In [1]: import numpy as np

In [2]: np.set_printoptions(precision=1, suppress=True, linewidth=120, sign=" ")

In [3]: E = np.loadtxt("a.csv", delimiter=",")

In [4]: E
Out[4]: 
array([[-1.,  1., -2.,  1.,  0.,  1.],
       [ 1., -1.,  1., -2.,  1.,  0.],
       [ 0.,  1., -1.,  1., -2.,  1.],
       [ 1.,  0.,  1., -1.,  1., -2.],
       [-2.,  1.,  0.,  1., -1.,  1.],
       [ 1., -2.,  1.,  0.,  1., -1.]])

In [5]: u, v = E[5], E[3]

In [6]: u @ u
Out[6]: np.float64(8.0)

In [7]: u @ v
Out[7]: np.float64(5.0)

In [8]: pr = (u @ v) / (u @ u) * u

In [9]: pr
Out[9]: array([ 0.6, -1.2,  0.6,  0. ,  0.6, -0.6])

In [10]: np.linalg.matrix_rank(np.outer(u, v))
Out[10]: np.int64(1)

In [11]: (v - pr) @ u
Out[11]: np.float64(0.0)

In [12]: np.outer(u, v)
Out[12]: 
array([[ 1.,  0.,  1., -1.,  1., -2.],
       [-2., -0., -2.,  2., -2.,  4.],
       [ 1.,  0.,  1., -1.,  1., -2.],
       [ 0.,  0.,  0., -0.,  0., -0.],
       [ 1.,  0.,  1., -1.,  1., -2.],
       [-1., -0., -1.,  1., -1.,  2.]])

In [13]: round(float(np.linalg.norm(u + v) ** 2 + np.linalg.norm(u - v) ** 2), 1)
Out[13]: 32.0

In [14]: np.linalg.matrix_rank(E, rtol=0.1)
Out[14]: np.int64(5)

In [15]: np.linalg.cond(E) > 100
Out[15]: np.True_

In [16]: np.argsort(-np.linalg.norm(E, axis=0).round(6), kind="stable")[:3]
Out[16]: array([ 0,  1,  2])

In [17]: np.round(np.linalg.norm(E, 2) / np.linalg.norm(E), 1)
Out[17]: np.float64(0.9)

In [18]: [round(float(x), 1) for x in np.linalg.svd(E, compute_uv=False)[:3]]
Out[18]: [6.0, 1.7, 1.7]

In [19]: np.sort(np.abs(np.fft.fft(E[0]))), np.round(np.sort(np.linalg.svd(E, compute_uv=False)), 1) + 0
Out[19]: 
(array([ 0. ,  1.7,  1.7,  1.7,  1.7,  6. ]),
 array([ 0. ,  1.7,  1.7,  1.7,  1.7,  6. ]))

In [20]: np.allclose(E @ E.T, E.T @ E)
Out[20]: True

In [21]: E @ np.ones(6)
Out[21]: array([ 0.,  0.,  0.,  0.,  0.,  0.])

In [22]: feats = np.tril(np.array([[0, 1, 0], [2, 2, 1], [2, 2, 1]]), -1) + np.eye(3, dtype=int)

In [23]: feats
Out[23]: 
array([[ 1,  0,  0],
       [ 2,  1,  0],
       [ 2,  2,  1]])

In [24]: u, v = feats[2], feats[1]

In [25]: u @ v
Out[25]: np.int64(6)

In [26]: pr = (u @ v) / (u @ u) * u

In [27]: round(float(np.linalg.norm(u + v) ** 2 + np.linalg.norm(u - v) ** 2), 1)
Out[27]: 28.0

In [28]: np.round((v - pr) @ u, 1)
Out[28]: np.float64(0.0)

In [29]: pr
Out[29]: array([ 1.3,  1.3,  0.7])

In [30]: np.linalg.matrix_rank(np.outer(u, v))
Out[30]: np.int64(1)

In [31]: (feats + feats.T) / 2
Out[31]: 
array([[ 1.,  1.,  1.],
       [ 1.,  1.,  1.],
       [ 1.,  1.,  1.]])

In [32]: np.trace(feats)
Out[32]: np.int64(3)

In [33]: round(float(np.linalg.det(feats)), 1)
Out[33]: 1.0

In [34]: assert feats == feats.T
Traceback (most recent call last):
  Cell In[34], line 1
    assert feats == feats.T
ValueError: The truth value of an array with more than one element is ambiguous. Use a.any() or a.all()


In [35]: np.allclose(feats, feats.T)
Out[35]: False

In [36]: np.linalg.matrix_power(feats, 2)
Out[36]: 
array([[ 1,  0,  0],
       [ 4,  1,  0],
       [ 8,  4,  1]])

In [37]: vals, evecs = np.linalg.eig(feats)

In [38]: np.prod(vals)
Out[38]: np.float64(1.0)

In [39]: vals
Out[39]: array([ 1.,  1.,  1.])

In [40]: C2 = feats.T @ feats

In [41]: np.diag(C2)
Out[41]: array([ 9,  5,  1])

In [42]: C2
Out[42]: 
array([[ 9,  6,  2],
       [ 6,  5,  2],
       [ 2,  2,  1]])

In [43]: np.allclose(C2, C2.T)
Out[43]: True

In [44]: rng = np.random.default_rng(746151)

In [45]: idx = rng.permutation(3)

In [46]: idx
Out[46]: array([ 1,  0,  2])

In [47]: A2 = feats[idx][:, idx]

In [48]: np.diag(A2)
Out[48]: array([ 1,  1,  1])

In [49]: round(np.linalg.det(A2), 1), np.round(np.linalg.det(feats[idx]), 1)
Out[49]: (np.float64(1.0), np.float64(-1.0))

In [50]: np.sort(np.abs(np.linalg.eigvals(A2)))
Out[50]: array([ 1.,  1.,  1.])

In [51]: A2
Out[51]: 
array([[ 1,  2,  0],
       [ 0,  1,  0],
       [ 2,  2,  1]])

In [52]: np.trace(A2)
Out[52]: np.int64(3)

In [53]: F = np.array([[1, 0, 0, 0, 2, 1, 0],
    ...:     [0, 0, 1, 0, 3, 0, 1],
    ...:     [0, 3, 2, 1, 1, 2, 2],
    ...:     [0, 2, 2, 2, 0, 0, 0],
    ...:     [2, 3, 2, 1, 3, 2, 2],
    ...:     [0, 3, 3, 3, 3, 0, 1],
    ...:     [1, 3, 2, 2, 2, 0, 0]])

In [54]: F
Out[54]: 
array([[ 1,  0,  0,  0,  2,  1,  0],
       [ 0,  0,  1,  0,  3,  0,  1],
       [ 0,  3,  2,  1,  1,  2,  2],
       [ 0,  2,  2,  2,  0,  0,  0],
       [ 2,  3,  2,  1,  3,  2,  2],
       [ 0,  3,  3,  3,  3,  0,  1],
       [ 1,  3,  2,  2,  2,  0,  0]])

In [55]: A2 = F ** -1
Traceback (most recent call last):
  Cell In[55], line 1
    A2 = F ** -1
ValueError: Integers to negative integer powers are not allowed.


In [56]: A2 = np.linalg.inv(F)

In [57]: A2.round(1) + 0
Out[57]: 
array([[-0.2, -0.1, -0.6,  0.3,  0.7, -0.1, -0.2],
       [-0.2, -0.1,  0.4, -0.7, -0.3, -0.1,  0.8],
       [ 0. ,  1. ,  0. ,  1.5,  0. , -1. ,  0. ],
       [ 0.2, -0.9, -0.4, -0.3,  0.3,  1.1, -0.8],
       [ 0.2,  0.1,  0.1, -0.3, -0.2,  0.1,  0.2],
       [ 0.8, -0.1,  0.4,  0.3, -0.3, -0.1, -0.2],
       [-0.7, -0.3, -0.3, -0.5,  0.7,  0.7, -0.7]])

In [58]: np.round(np.linalg.det(F) * A2, 1) + 0
Out[58]: 
array([[ -8.,  -4., -22.,  12.,  26.,  -4.,  -8.],
       [ -8.,  -4.,  14., -24., -10.,  -4.,  28.],
       [  0.,  36.,   0.,  54.,   0., -36.,   0.],
       [  8., -32., -14., -12.,  10.,  40., -28.],
       [  8.,   4.,   4., -12.,  -8.,   4.,   8.],
       [ 28.,  -4.,  14.,  12., -10.,  -4.,  -8.],
       [-24., -12., -12., -18.,  24.,  24., -24.]])

In [59]: np.trace(E)
Out[59]: np.float64(-6.0)

In [60]: E.inv()
Traceback (most recent call last):
  Cell In[60], line 1
    E.inv()
AttributeError: 'numpy.ndarray' object has no attribute 'inv'


In [61]: E @ E
Out[61]: 
array([[ 4., -6.,  7., -6.,  7., -6.],
       [-6.,  4., -6.,  7., -6.,  7.],
       [ 7., -6.,  4., -6.,  7., -6.],
       [-6.,  7., -6.,  4., -6.,  7.],
       [ 7., -6.,  7., -6.,  4., -6.],
       [-6.,  7., -6.,  7., -6.,  4.]])

In [62]: (E + E.T) / 2
Out[62]: 
array([[-1.,  1., -1.,  1., -1.,  1.],
       [ 1., -1.,  1., -1.,  1., -1.],
       [-1.,  1., -1.,  1., -1.,  1.],
       [ 1., -1.,  1., -1.,  1., -1.],
       [-1.,  1., -1.,  1., -1.,  1.],
       [ 1., -1.,  1., -1.,  1., -1.]])

In [63]: round(np.abs(np.linalg.eigvals(E)).max(), 1)
Out[63]: np.float64(6.0)

In [64]: (E - E.T) / 2
Out[64]: 
array([[ 0.,  0., -1.,  0.,  1.,  0.],
       [ 0.,  0.,  0., -1.,  0.,  1.],
       [ 1.,  0.,  0.,  0., -1.,  0.],
       [ 0.,  1.,  0.,  0.,  0., -1.],
       [-1.,  0.,  1.,  0.,  0.,  0.],
       [ 0., -1.,  0.,  1.,  0.,  0.]])

In [65]: np.allclose(E, E.T)
Out[65]: False
